% python3 -q
>>> import numpy as np
>>> np.set_printoptions(precision=1, suppress=True, linewidth=100)
>>> def rd(a):
...     return np.round(a, 1) + 0
... 
>>> W0 = np.load("arr.npy")
>>> rd(W0)
array([[ 4.5,  5. , -5. , -5.5],
       [-1.7, -1.5,  9.6,  1.9],
       [-4.5, -5. ,  5. ,  5.5],
       [ 5. ,  5.8, -1.2, -6.3],
       [ 4.2,  5.1,  5.2, -5.5],
       [-1.9, -2.6, -9.1,  2.7],
       [-2. , -1.9,  9.3,  2.3],
       [-4.3, -5.2, -4.8,  5.6],
       [ 5. ,  5.8, -1.1, -6.4],
       [ 0.9,  1.5,  9.7, -1.5],
       [-2.8, -3.6, -8. ,  3.8],
       [-0.4, -0.9, -9.9,  0.8],
       [ 0.9,  1.5,  9.7, -1.5],
       [ 5. ,  5.8,  1. , -6.4],
       [-4.8, -5.4,  3.5,  6. ],
       [-0.6, -1.2, -9.8,  1.1],
       [-4.8, -5.7, -2.2,  6.2]])
>>> np.abs(np.diag(np.linalg.qr(W0)[1])) > 1e-9
array([ True,  True, False, False])
>>> rd(W0 @ np.linalg.pinv(W0) @ W0)
array([[ 4.5,  5. , -5. , -5.5],
       [-1.7, -1.5,  9.6,  1.9],
       [-4.5, -5. ,  5. ,  5.5],
       [ 5. ,  5.8, -1.2, -6.3],
       [ 4.2,  5.1,  5.2, -5.5],
       [-1.9, -2.6, -9.1,  2.7],
       [-2. , -1.9,  9.3,  2.3],
       [-4.3, -5.2, -4.8,  5.6],
       [ 5. ,  5.8, -1.1, -6.4],
       [ 0.9,  1.5,  9.7, -1.5],
       [-2.8, -3.6, -8. ,  3.8],
       [-0.4, -0.9, -9.9,  0.8],
       [ 0.9,  1.5,  9.7, -1.5],
       [ 5. ,  5.8,  1. , -6.4],
       [-4.8, -5.4,  3.5,  6. ],
       [-0.6, -1.2, -9.8,  1.1],
       [-4.8, -5.7, -2.2,  6.2]])
>>> np.unique(W0.round(6), axis=0).shape
(17, 4)
>>> np.allclose(W0[:-1].T @ np.linalg.lstsq(W0[:-1].T, W0[-1])[0], W0[-1])
True
>>> np.linalg.lstsq(W0[:-1].T, W0[-1])[2]
np.int32(2)
>>> idx = W0[:, 2] > np.median(W0[:, 2])
>>> u = W0[idx].mean(axis=0) - W0[~idx].mean(axis=0)
>>> (((W0 - W0.mean(axis=0)) @ u > 0) == idx).mean()
np.float64(1.0)
>>> rd(u)
array([-0.2,  0.3, 12.3, -0.1])
>>> ((W0 - W0.mean(axis=0)) @ u > 0).astype(int)
array([0, 1, 1, 0, 1, 0, 1, 0, 0, 1, 0, 0, 1, 1, 1, 0, 0])
>>> x = np.array([2, 2, -1, 1])
>>> h1 = np.maximum(W0 @ x, 0)
>>> rd(W0 * (h1 > 1e-9)[:, None])
array([[ 4.5,  5. , -5. , -5.5],
       [ 0. ,  0. ,  0. ,  0. ],
       [ 0. ,  0. ,  0. ,  0. ],
       [ 5. ,  5.8, -1.2, -6.3],
       [ 4.2,  5.1,  5.2, -5.5],
       [-1.9, -2.6, -9.1,  2.7],
       [ 0. ,  0. ,  0. ,  0. ],
       [ 0. ,  0. ,  0. ,  0. ],
       [ 5. ,  5.8, -1.1, -6.4],
       [ 0. ,  0. ,  0. ,  0. ],
       [ 0. ,  0. ,  0. ,  0. ],
       [-0.4, -0.9, -9.9,  0.8],
       [ 0. ,  0. ,  0. ,  0. ],
       [ 5. ,  5.8,  1. , -6.4],
       [ 0. ,  0. ,  0. ,  0. ],
       [-0.6, -1.2, -9.8,  1.1],
       [ 0. ,  0. ,  0. ,  0. ]])
>>> rd(W0.T @ h1)
array([ 334.7,  378.7, -248.7, -419.8])
>>> np.flatnonzero(h1 > 1e-9)
array([ 0,  3,  4,  5,  8, 11, 13, 15])
>>> J = np.load("block11.npy")
>>> J
array([[-2,  0, -3,  4],
       [ 0,  6, -7, -6],
       [-3, -7, -2, 10],
       [ 4, -6, 10, 10]])
>>> # symmetric, so the eigenvalues are real
>>> evals, V = np.linalg.eigh(J)
>>> (evals > 1e-8).sum(), (evals < -1e-8).sum()
(np.int64(2), np.int64(2))
>>> rd(V.T @ V)
array([[1., 0., 0., 0.],
       [0., 1., 0., 0.],
       [0., 0., 1., 0.],
       [0., 0., 0., 1.]])
>>> np.unique(evals.round(6) + 0, return_counts=True)[1]
array([1, 1, 1, 1])
>>> Y = J / np.sqrt((J ** 2).mean(axis=1, keepdims=True))
>>> np.linalg.matrix_rank(J - J.mean(axis=1, keepdims=True))
np.int64(3)
>>> np.linalg.matrix_rank(Y) == np.linalg.matrix_rank(J)
np.True_
>>> X = np.loadtxt("test19.csv", delimiter=",")
>>> X
array([[4., 0., 1.],
       [0., 3., 0.],
       [1., 0., 4.]])
>>> x = np.array([-3, 1, 1])
>>> target = X @ x
>>> beta, lr = np.zeros(3), 1 / np.linalg.norm(X, 2) ** 2
>>> for i in range(25):
...     beta -= lr * X.T @ (X @ beta - target)
...     if i % 5 == 0: print(i, round(np.linalg.norm(X @ beta - target), 1))
... 
0 5.8
5 0.6
10 0.1
15 0.0
20 0.0
>>> rd(np.linalg.cond(X))
np.float64(1.7)
>>> rd(beta)
array([-3.,  1.,  1.])
>>> A = np.load("case16.npy")
>>> rd(A)
array([[0.3, 0. , 0. , 0.2, 0.3, 0. , 0.2],
       [0. , 0. , 0. , 0. , 0. , 0. , 0. ],
       [0. , 0. , 0. , 0. , 0. , 0. , 0. ],
       [0.2, 0. , 0. , 0.2, 0.2, 0. , 0.2],
       [0.3, 0. , 0. , 0.2, 0.3, 0. , 0.2],
       [0. , 0. , 0. , 0. , 0. , 0. , 0. ],
       [0.2, 0. , 0. , 0.2, 0.2, 0. , 0.2]])
>>> # column 2 repeats column 1
>>> rd(np.trace(np.linalg.pinv(A) @ A))
np.float64(1.0)
>>> rd(A @ np.linalg.pinv(A) @ A)
array([[0.3, 0. , 0. , 0.2, 0.3, 0. , 0.2],
       [0. , 0. , 0. , 0. , 0. , 0. , 0. ],
       [0. , 0. , 0. , 0. , 0. , 0. , 0. ],
       [0.2, 0. , 0. , 0.2, 0.2, 0. , 0.2],
       [0.3, 0. , 0. , 0.2, 0.3, 0. , 0.2],
       [0. , 0. , 0. , 0. , 0. , 0. , 0. ],
       [0.2, 0. , 0. , 0.2, 0.2, 0. , 0.2]])
>>> rng = np.random.default_rng(90316)
>>> idx = rng.permutation(7)
>>> idx
array([0, 6, 5, 1, 4, 3, 2])
>>> Y = A[idx][:, idx]
>>> rd(np.linalg.det(Y)), rd(np.linalg.det(A[idx]))
(np.float64(0.0), np.float64(0.0))
>>> rd(np.diag(Y))
array([0.3, 0.2, 0. , 0. , 0.3, 0.2, 0. ])
>>> rd(Y)
array([[0.3, 0.2, 0. , 0. , 0.3, 0.2, 0. ],
       [0.2, 0.2, 0. , 0. , 0.2, 0.2, 0. ],
       [0. , 0. , 0. , 0. , 0. , 0. , 0. ],
       [0. , 0. , 0. , 0. , 0. , 0. , 0. ],
       [0.3, 0.2, 0. , 0. , 0.3, 0.2, 0. ],
       [0.2, 0.2, 0. , 0. , 0.2, 0.2, 0. ],
       [0. , 0. , 0. , 0. , 0. , 0. , 0. ]])
>>> rd(np.sort(np.abs(np.linalg.eigvals(Y))))
array([0., 0., 0., 0., 0., 0., 1.])
>>> evals, V = np.linalg.eigh(Y)
>>> x = np.array([3, 1, 1, 4, 5, 0, 1])
>>> (np.sign(V[:, -1].round(6)) == np.sign(V[0, -1].round(6))).astype(int)
array([1, 1, 1, 1, 1, 1, 1])
>>> rd(V * np.maximum(evals, 0) @ V.T)
array([[0.3, 0.2, 0. , 0. , 0.3, 0.2, 0. ],
       [0.2, 0.2, 0. , 0. , 0.2, 0.2, 0. ],
       [0. , 0. , 0. , 0. , 0. , 0. , 0. ],
       [0. , 0. , 0. , 0. , 0. , 0. , 0. ],
       [0.3, 0.2, 0. , 0. , 0.3, 0.2, 0. ],
       [0.2, 0.2, 0. , 0. , 0.2, 0.2, 0. ],
       [0. , 0. , 0. , 0. , 0. , 0. , 0. ]])
>>> rd(x @ Y @ x / (x @ x)), rd(evals[0]), evals[-1]
(np.float64(0.6), np.float64(0.0), np.float64(1.0))
>>> rd(np.linalg.eigvalsh(Y[1:, 1:]))
array([0. , 0. , 0. , 0. , 0. , 0.7])
>>> U, sigma, vt = np.linalg.svd(A)
>>> V = vt[:(sigma > 1e-8).sum()]
>>> x = A[5] + -1 * A[6] + rng.integers(2) * np.eye(7)[4]
>>> rd(x)
array([-0.2,  0. ,  0. , -0.1, -0.2,  0. , -0.1])
>>> np.linalg.matrix_rank(np.vstack([A, x]))
np.int64(1)
>>> rd(V.T @ V)
array([[0.3, 0. , 0. , 0.2, 0.3, 0. , 0.2],
       [0. , 0. , 0. , 0. , 0. , 0. , 0. ],
       [0. , 0. , 0. , 0. , 0. , 0. , 0. ],
       [0.2, 0. , 0. , 0.2, 0.2, 0. , 0.2],
       [0.3, 0. , 0. , 0.2, 0.3, 0. , 0.2],
       [0. , 0. , 0. , 0. , 0. , 0. , 0. ],
       [0.2, 0. , 0. , 0.2, 0.2, 0. , 0.2]])
>>> rd(np.linalg.norm(x - V.T @ V @ x))
np.float64(0.0)
>>> t3 = np.stack([A, 4 * A, A[::-1]])
>>> np.linalg.matrix_rank(t3)
array([1, 1, 1])
>>> rd(np.einsum("bij,cij->bc", t3, t3))
array([[ 1. ,  4. ,  0.7],
       [ 4. , 16. ,  2.9],
       [ 0.7,  2.9,  1. ]])
>>> m1 = np.array([[3, 9, -7, 4], [-9, 3, -7, 3], [-9, -7, 0, 8], [-3, -9, -8, -1]])
>>> m1
array([[ 3,  9, -7,  4],
       [-9,  3, -7,  3],
       [-9, -7,  0,  8],
       [-3, -9, -8, -1]])
>>> x = np.array([0, -4, -5, 0])
>>> target = m1 @ x
>>> beta, lr = np.zeros(4), 1 / np.linalg.norm(m1, 2) ** 2
>>> for i in range(5):
...     beta -= lr * m1.T @ (m1 @ beta - target)
...     if i % 1 == 0: print(i, round(np.linalg.norm(m1 @ beta - target), 1))
... 
0 33.9
1 24.7
2 18.1
3 13.5
4 10.2
>>> rd(beta)
array([-1. , -3.4, -4.3, -0.3])
>>> rd(np.linalg.cond(m1))
np.float64(3.5)
>>> data = np.load("dump.npy")
>>> data
array([[ 2,  2,  3],
       [ 0,  4,  2],
       [-2,  6,  2],
       [-5,  3,  5],
       [-2,  0,  8],
       [ 1, -3,  5],
       [ 0, -5,  2],
       [ 1, -6,  0],
       [ 3, -8, -2],
       [ 2, -7,  0],
       [ 4, -4, -2],
       [ 2, -2, -2],
       [ 2, -2, -1],
       [-1, -3,  1],
       [ 1, -2, -2],
       [ 2,  0, -5],
       [-1,  1, -7],
       [ 1,  2, -5],
       [ 3,  2, -3],
       [ 0,  5, -1],
       [-2,  7, -2]])
>>> U, sigma, vt = np.linalg.svd(data, full_matrices=False)
>>> rd(U.T @ data @ vt.T)
array([[20.2,  0. ,  0. ],
       [ 0. , 16.7,  0. ],
       [ 0. ,  0. ,  6.7]])
>>> (sigma > 1e-8).sum()
np.int64(3)
>>> rd(np.abs(vt[0]))
array([0.3, 0.9, 0.2])
>>> np.allclose(U * sigma @ vt, data)
True
>>> np.abs(U[:, 0]).round(6).argmax()
np.int64(8)
>>> rd(np.sqrt((sigma ** 2).sum())), rd(np.linalg.norm(data))
(np.float64(27.0), np.float64(27.0))
>>> rd(np.cumsum(sigma ** 2) / np.sum(sigma ** 2))
array([0.6, 0.9, 1. ])
>>> rd(sigma / sigma[0])
array([1. , 0.8, 0.3])
>>> rd(vt @ vt.T)
array([[1., 0., 0.],
       [0., 1., 0.],
       [0., 0., 1.]])
>>> cov = np.cov(W0, rowvar=False)
>>> rd(np.median(W0, axis=0))
array([-0.6, -1.2, -1.1,  1.1])
>>> rd(np.corrcoef(W0[:, 2], W0[:, 3])[0, 1])
np.float64(-0.1)
>>> rd(np.polyfit(W0[:, 2], W0[:, 3], 1))
array([-0.1,  0.2])
>>> rd(cov)
array([[ 13.5,  15.8,   1.1, -17.3],
       [ 15.8,  18.6,   3.8, -20.3],
       [  1.1,   3.8,  51.8,  -3.1],
       [-17.3, -20.3,  -3.1,  22.2]])
>>> rd(np.corrcoef(W0.T))
array([[ 1. ,  1. ,  0. , -1. ],
       [ 1. ,  1. ,  0.1, -1. ],
       [ 0. ,  0.1,  1. , -0.1],
       [-1. , -1. , -0.1,  1. ]])
>>> cov = np.cov(data, rowvar=False)
>>> rd(np.corrcoef(data.T))
array([[ 1. , -0.5, -0.4],
       [-0.5,  1. ,  0. ],
       [-0.4,  0. ,  1. ]])
>>> np.argwhere(np.triu(np.abs(np.corrcoef(data.T)) > 0.8, 1))
array([], shape=(0, 2), dtype=int64)
>>> rd(np.corrcoef(data[:, 0], data[:, 1])[0, 1])
np.float64(-0.5)
>>> idx = data[:, 0] > np.median(data[:, 0])
>>> u = data[idx].mean(axis=0) - data[~idx].mean(axis=0)
>>> idx.astype(int)
array([1, 0, 0, 0, 0, 0, 0, 0, 1, 1, 1, 1, 1, 0, 0, 1, 0, 0, 1, 0, 0])
>>> E = np.loadtxt("mat.csv", delimiter=",")
>>> E
array([[-4., -5.],
       [-2., -3.]])
>>> P = np.triu(np.array([[2, -1], [4, 2]]), 1) + np.eye(2)
>>> Y = P @ E @ np.linalg.inv(P)
>>> rd(np.linalg.det(Y))
np.float64(2.0)
>>> np.linalg.matrix_rank(Y)
np.int64(2)
>>> P @ E - E @ P
array([[ 2., -1.],
       [ 0., -2.]])
>>> rd(np.poly(Y))
array([1., 7., 2.])
>>> evals, V = np.linalg.eig(E)
>>> rd(np.sort(np.linalg.eigvals(E @ E)))
array([ 0.1, 44.9])
>>> rd(np.sort(np.linalg.eigvals(np.linalg.inv(E))))
array([-3.4, -0.1])
>>> rd(np.prod(evals))
np.float64(2.0)
>>> rd(evals)
array([-6.7, -0.3])
>>> rd(np.sort(np.linalg.eigvals(E.T)))
array([-6.7, -0.3])
>>> Y = E[0, 0] * E[1:] - np.outer(E[1:, 0], E[0])
>>> Y
array([[0., 2.]])
>>> np.linalg.matrix_rank(Y), np.linalg.matrix_rank(E)
(np.int64(1), np.int64(2))
>>> np.flatnonzero(~Y.round(6).any(axis=1))
array([], dtype=int64)
>>> E[:, 0] / E[0, 0]
array([1. , 0.5])
>>> Y = np.array([[3, 2, 2, 0, 1], [0, 2, 1, 3, 0], [2, 0, 2, 0, 0], [1, 3, 3, 0, 0]])
>>> K = Y.T @ Y
>>> K
array([[14,  9, 13,  0,  3],
       [ 9, 17, 15,  6,  2],
       [13, 15, 18,  3,  2],
       [ 0,  6,  3,  9,  0],
       [ 3,  2,  2,  0,  1]])
>>> evals, V = np.linalg.eigh(K)
>>> x = np.array([2, -3, 1, 2, 0])
>>> np.abs(K).sum(axis=1).max(), rd(np.abs(evals).max())
(np.int64(51), np.float64(42.7))
>>> (np.sign(V[:, -1].round(6)) == np.sign(V[0, -1].round(6))).astype(int)
array([1, 1, 1, 1, 1])
>>> rd(x @ K @ x / (x @ x)), rd(evals[0]), rd(evals[-1])
(np.float64(3.2), np.float64(0.0), np.float64(42.7))
>>> rd(V * np.maximum(evals, 0) @ V.T)
array([[14.,  9., 13.,  0.,  3.],
       [ 9., 17., 15.,  6.,  2.],
       [13., 15., 18.,  3.,  2.],
       [ 0.,  6.,  3.,  9.,  0.],
       [ 3.,  2.,  2.,  0.,  1.]])
>>> P = np.triu(np.array([[3, 1, 3, 0, 0],
...     [2, 1, 1, 2, 3],
...     [0, 3, 0, 1, 2],
...     [3, 2, 1, 2, 1],
...     [1, 1, 3, 2, 1]]), 1) + np.eye(5)
>>> Y = P @ K @ np.linalg.inv(P)
>>> np.trace(Y), np.trace(K)
(np.float64(59.0), np.int64(59))
>>> rd(np.poly(Y))
array([    1.,   -59.,   758., -2692.,  2560.,     0.])
>>> evals, V = np.linalg.eigh(K)
>>> np.abs(V[:, -1]).round(6).argmax()
np.int64(2)
>>> rd(evals)
array([ 0. ,  1.5,  3.4, 11.3, 42.7])
>>> rd(np.linalg.svd(K, compute_uv=False))
array([42.7, 11.3,  3.4,  1.5,  0. ])
>>> rd(V @ np.diag(evals) @ V.T)
array([[14.,  9., 13.,  0.,  3.],
       [ 9., 17., 15.,  6.,  2.],
       [13., 15., 18.,  3.,  2.],
       [ 0.,  6.,  3.,  9.,  0.],
       [ 3.,  2.,  2.,  0.,  1.]])
